$ python3 -q
>>> import numpy as np
>>> np.set_printoptions(precision=2, suppress=True, linewidth=200)
>>> X = np.load("data.npy")
>>> X
array([[ 1.34, -0.1 ,  0.39, -0.06],
       [-1.57,  0.02, -3.4 , -1.9 ],
       [ 0.5 , -0.52, -1.14,  1.1 ],
       [-0.17, -0.26,  0.31,  1.53]])
>>> np.argsort(-np.linalg.norm(X, axis=0).round(6), kind="stable")[:3]
array([2, 3, 0])
>>> [round(float(x), 2) for x in np.linalg.svd(X, compute_uv=False)[:3]]
[4.37, 2.01, 1.41]
>>> np.linalg.cond(X) > 100
np.True_
>>> Uu, s, Vh = np.linalg.svd(X)
>>> vecs = Vh[:(s > 1e-8).sum()]
>>> rng = np.random.default_rng(92249)
>>> x0 = X[3] + 4 * X[2] + rng.integers(2) * np.eye(4)[3]
>>> x0
array([ 1.83, -2.34, -4.25,  6.93])
>>> print(np.linalg.matrix_rank(np.vstack([X, x0])))
4
>>> np.diag(vecs.T @ vecs)
array([0.98, 0.09, 0.97, 0.96])
>>> vecs.T @ vecs
array([[ 0.98, -0.12,  0.02, -0.03],
       [-0.12,  0.09,  0.16, -0.2 ],
       [ 0.02,  0.16,  0.97,  0.04],
       [-0.03, -0.2 ,  0.04,  0.96]])
>>> u = np.array([2, 3])
>>> print(np.convolve(X[2], u))
[ 1.    0.46 -3.84 -1.22  3.3 ]
>>> np.array([np.convolve(row, u, "same") for row in X])
array([[  2.68,   3.82,   0.48,   1.05],
       [ -3.14,  -4.67,  -6.74, -14.  ],
       [  1.  ,   0.46,  -3.84,  -1.22],
       [ -0.34,  -1.03,  -0.16,   3.99]])
>>> np.correlate(X[2], X[0], "full")
array([-0.03,  0.23, -0.18,  0.21, -0.15, -1.64,  1.47])
>>> mat = np.array([[0, 2, 1, 3], [0, 1, 1, 1], [3, 0, 1, 1], [0, 3, 2, 1]])
>>> mat[:, 1] = -1 * mat[:, 2]
>>> mat
array([[ 0, -1,  1,  3],
       [ 0, -1,  1,  1],
       [ 3, -1,  1,  1],
       [ 0, -2,  2,  1]])
>>> # rows and columns are dependent
>>> Uu, s, Vh = np.linalg.svd(mat)
>>> s.round(2) + 0
array([4.97, 2.72, 1.72, 0.  ])
>>> out = Uu[:, :3] @ np.diag(s[:3]) @ Vh[:3]
>>> round(np.linalg.norm(mat - out) / np.linalg.norm(mat), 2)
np.float64(0.0)
>>> np.linalg.matrix_rank(mat, rtol=0.05)
np.int64(3)
>>> out.round(2) + 0
array([[ 0., -1.,  1.,  3.],
       [ 0., -1.,  1.,  1.],
       [ 3., -1.,  1.,  1.],
       [ 0., -2.,  2.,  1.]])
>>> np.round(np.linalg.norm(mat - out, 2), 2), np.round(s[3], 2)
(np.float64(0.0), np.float64(0.0))
>>> def softmax(z):
...     e = np.exp(z - z.max(axis=-1, keepdims=True))
...     return e / e.sum(axis=-1, keepdims=True)
... 
>>> softmax(mat[1] + -1)
array([0.15, 0.05, 0.4 , 0.4 ])
>>> softmax(mat).sum(axis=1)
array([1., 1., 1., 1.])
>>> scores = mat @ mat.T / np.sqrt(4)
>>> softmax(scores)[1] @ mat
array([ 0.4 , -1.37,  1.37,  1.73])
>>> print(softmax(scores + np.triu(np.full(scores.shape, -np.inf), 1)))
[[1.   0.   0.   0.  ]
 [0.73 0.27 0.   0.  ]
 [0.03 0.01 0.96 0.  ]
 [0.22 0.08 0.08 0.61]]
>>> rk = np.linalg.matrix_rank(mat)
>>> rk
np.int64(3)
>>> N = np.linalg.svd(mat)[2][rk:].T
>>> np.round(N @ N.T, 2) + 0
array([[0. , 0. , 0. , 0. ],
       [0. , 0.5, 0.5, 0. ],
       [0. , 0.5, 0.5, 0. ],
       [0. , 0. , 0. , 0. ]])
>>> np.round(N[:, 0] / N[np.abs(N[:, 0]).round(6).argmax(), 0], 2) + 0
array([0., 1., 1., 0.])
>>> [int(np.linalg.matrix_rank(np.delete(mat, i, axis=0))) for i in range(4)]
[3, 3, 2, 3]
>>> np.linalg.matrix_rank(mat.T @ mat), np.linalg.matrix_rank(mat @ mat.T)
(np.int64(3), np.int64(3))
>>> [int(np.linalg.matrix_rank(mat[:i])) for i in range(1, len(mat) + 1)]
[1, 2, 3, 3]
>>> [int(np.linalg.matrix_rank(mat[:, :j + 1])) for j in range(4)]
[1, 2, 2, 3]
